$ python -q
>>> import numpy as np
>>> np.set_printoptions(precision=3, suppress=True, linewidth=160)
>>> rnd = lambda a: np.round(a, 3) + 0
>>> M = np.loadtxt("dump.csv", delimiter=",")
>>> M
array([[ 1.,  2., -3.],
       [ 2.,  1.,  2.],
       [-3.,  2.,  1.]])
>>> # equal to its transpose
>>> B = np.array([[-2, 1, 3], [-3, -3, 0], [0, 1, -1]])
>>> M @ B
array([[ -8.,  -8.,   6.],
       [ -7.,   1.,   4.],
       [  0.,  -8., -10.]])
>>> np.einsum("ik,kj->ij", M, B)
array([[ -8.,  -8.,   6.],
       [ -7.,   1.,   4.],
       [  0.,  -8., -10.]])
>>> np.einsum("ik,kj->ji", M, B)
array([[ -8.,  -7.,   0.],
       [ -8.,   1.,  -8.],
       [  6.,   4., -10.]])
>>> vals, vecs = np.linalg.eigh(M)
>>> x0 = np.array([2, 3, 3])
>>> np.abs(M).sum(axis=1).max(), rnd(np.abs(vals).max())
(np.float64(6.0), np.float64(4.0))
>>> rnd(x0 @ M @ x0 / (x0 @ x0)), rnd(vals[0]), rnd(vals[-1])
(np.float64(2.091), np.float64(-3.702), np.float64(4.0))
>>> (np.sign(vecs[:, -1].round(6)) == np.sign(vecs[0, -1].round(6))).astype(int)
array([1, 0, 0])
>>> vals, vecs = np.linalg.eigh(M)
>>> rnd(np.linalg.svd(M, compute_uv=False))
array([4.   , 3.702, 2.702])
>>> rnd(vecs @ np.diag(vals) @ vecs.T)
array([[ 1.,  2., -3.],
       [ 2.,  1.,  2.],
       [-3.,  2.,  1.]])
>>> P = np.triu(np.array([[2, 7, -1], [-3, -7, -2], [7, -6, 5]]), 1) + np.eye(3)
>>> B = P @ M @ np.linalg.inv(P)
>>> P @ M - M @ P
array([[ 17.,  -2.,  18.],
       [  6., -18.,   2.],
       [  0.,  21.,   1.]])
>>> B
array([[  18., -119., -210.],
       [   8.,  -59., -110.],
       [  -3.,   23.,   44.]])
>>> np.trace(B), np.trace(M)
(np.float64(3.0), np.float64(3.0))
>>> rnd(np.linalg.det(B))
np.float64(-40.0)
>>> rnd(np.poly(B))
array([  1.,  -3., -14.,  40.])
>>> rnd(np.linalg.norm(B, 2) / np.linalg.norm(B))
np.float64(1.0)
>>> np.linalg.matrix_rank(B, rtol=0.1)
np.int64(1)
>>> np.argsort(-np.linalg.norm(B, axis=0).round(6), kind="stable")[:3]
array([2, 1, 0])
